In [1]: import numpy as np

In [2]: np.set_printoptions(precision=2, suppress=True, linewidth=120, sign=" ")

In [3]: def rd(a):
   ...:     return np.round(a, 2) + 0
   ...: 

In [4]: m1 = np.array([[0.4, 0.4, 1.9, 0.0],
   ...:     [0.2, -0.1, -0.3, 0.7],
   ...:     [0.2, 1.1, -0.4, 0.1],
   ...:     [0.0, -0.3, -2.2, -0.7],
   ...:     [-0.8, -1.1, -0.4, 1.6],
   ...:     [0.7, 1.0, -0.3, -1.5],
   ...:     [0.0, 1.5, -0.3, 1.2],
   ...:     [-1.3, 0.9, 0.0, 0.7],
   ...:     [0.2, 1.4, -0.4, 0.3],
   ...:     [0.0, -0.3, 0.3, 0.2],
   ...:     [0.7, 0.8, -0.9, 1.1],
   ...:     [0.5, 0.1, -1.1, 0.1]])

In [5]: m1[7] *= 5

In [6]: m1
Out[6]: 
array([[ 0.4,  0.4,  1.9,  0. ],
       [ 0.2, -0.1, -0.3,  0.7],
       [ 0.2,  1.1, -0.4,  0.1],
       [ 0. , -0.3, -2.2, -0.7],
       [-0.8, -1.1, -0.4,  1.6],
       [ 0.7,  1. , -0.3, -1.5],
       [ 0. ,  1.5, -0.3,  1.2],
       [-6.5,  4.5,  0. ,  3.5],
       [ 0.2,  1.4, -0.4,  0.3],
       [ 0. , -0.3,  0.3,  0.2],
       [ 0.7,  0.8, -0.9,  1.1],
       [ 0.5,  0.1, -1.1,  0.1]])

In [7]: # row 7 is much longer than the rest

In [8]: labels = m1[:, 0] > np.median(m1[:, 0])

In [9]: u = m1[labels].mean(axis=0) - m1[~labels].mean(axis=0)

In [10]: labels.astype(int)
Out[10]: array([ 1,  0,  0,  0,  0,  1,  0,  0,  0,  0,  1,  1])

In [11]: rd((((m1 - m1.mean(axis=0)) @ u > 0) == labels).mean())
Out[11]: np.float64(0.58)

In [12]: rd(u)
Out[12]: array([ 1.41, -0.26,  0.36, -0.94])

In [13]: other = np.c_[m1[:, :3] @ np.array([[5, -4, 3], [2, 0, 2], [0, 3, 0]]), np.array([2, -1, -3, 2, 3, -3, 2, 0, -1, 3, 2, 2])]

In [14]: rd(other)
Out[14]: 
array([[  2.8,   4.1,   2. ,   2. ],
       [  0.8,  -1.7,   0.4,  -1. ],
       [  3.2,  -2. ,   2.8,  -3. ],
       [ -0.6,  -6.6,  -0.6,   2. ],
       [ -6.2,   2. ,  -4.6,   3. ],
       [  5.5,  -3.7,   4.1,  -3. ],
       [  3. ,  -0.9,   3. ,   2. ],
       [-23.5,  26. , -10.5,   0. ],
       [  3.8,  -2. ,   3.4,  -1. ],
       [ -0.6,   0.9,  -0.6,   3. ],
       [  5.1,  -5.5,   3.7,   2. ],
       [  2.7,  -5.3,   1.7,   2. ]])

In [15]: rd(np.linalg.lstsq(m1, other[:, 0])[0])
Out[15]: array([ 5.,  2.,  0.,  0.])

In [16]: np.linalg.matrix_rank(np.c_[m1, other])
Out[16]: np.int64(5)

In [17]: dist = np.linalg.norm(m1[:, None] - m1[None], axis=-1)

In [18]: dist.mean(axis=1).argmax()
Out[18]: np.int64(7)

In [19]: np.unravel_index(dist.round(6).argmax(), dist.shape)
Out[19]: (np.int64(5), np.int64(7))

In [20]: x = np.array([1, 3, -3, 1])

In [21]: target = m1 @ x

In [22]: rd(np.linalg.solve(m1.T @ m1, m1.T @ target))
Out[22]: array([ 1.,  3., -3.,  1.])

In [23]: rd(target)
Out[23]: array([-4.1,  1.5,  4.8,  5. , -1.3,  3.1,  6.6, 10.5,  5.9, -1.6,  6.9,  4.2])

In [24]: rng = np.random.default_rng(639117)

In [25]: target = target + 0.1 * rng.normal(size=12)

In [26]: rd(target)
Out[26]: array([-4.09,  1.47,  4.87,  4.97, -1.37,  3.16,  6.58, 10.52,  5.98, -1.69,  6.76,  4.17])

In [27]: c, *_ = np.linalg.lstsq(m1, target)

In [28]: rd(np.linalg.norm(target - m1 @ c))
Out[28]: np.float64(0.16)

In [29]: rd(m1.T @ (target - m1 @ c))
Out[29]: array([ 0.,  0.,  0.,  0.])

In [30]: M = np.load("arr.npy")

In [31]: rd(M)
Out[31]: 
array([[ 0.51, -0.06,  0.47,  0.16,  0.01],
       [-0.06,  0.56, -0.08,  0.24,  0.42],
       [ 0.47, -0.08,  0.5 , -0.08,  0.12],
       [ 0.16,  0.24, -0.08,  0.84, -0.22],
       [ 0.01,  0.42,  0.12, -0.22,  0.59]])

In [32]: U, sv, Vt = np.linalg.svd(M)

In [33]: rd(sv)
Out[33]: array([ 1.,  1.,  1.,  0.,  0.])

In [34]: np.argmax(sv[:-1] / (sv[1:] + 1e-6)) + 1
Out[34]: np.int64(3)

In [35]: other = U[:, :3] @ np.diag(sv[:3]) @ Vt[:3]

In [36]: rd(np.abs(M - other).max())
Out[36]: np.float64(0.0)
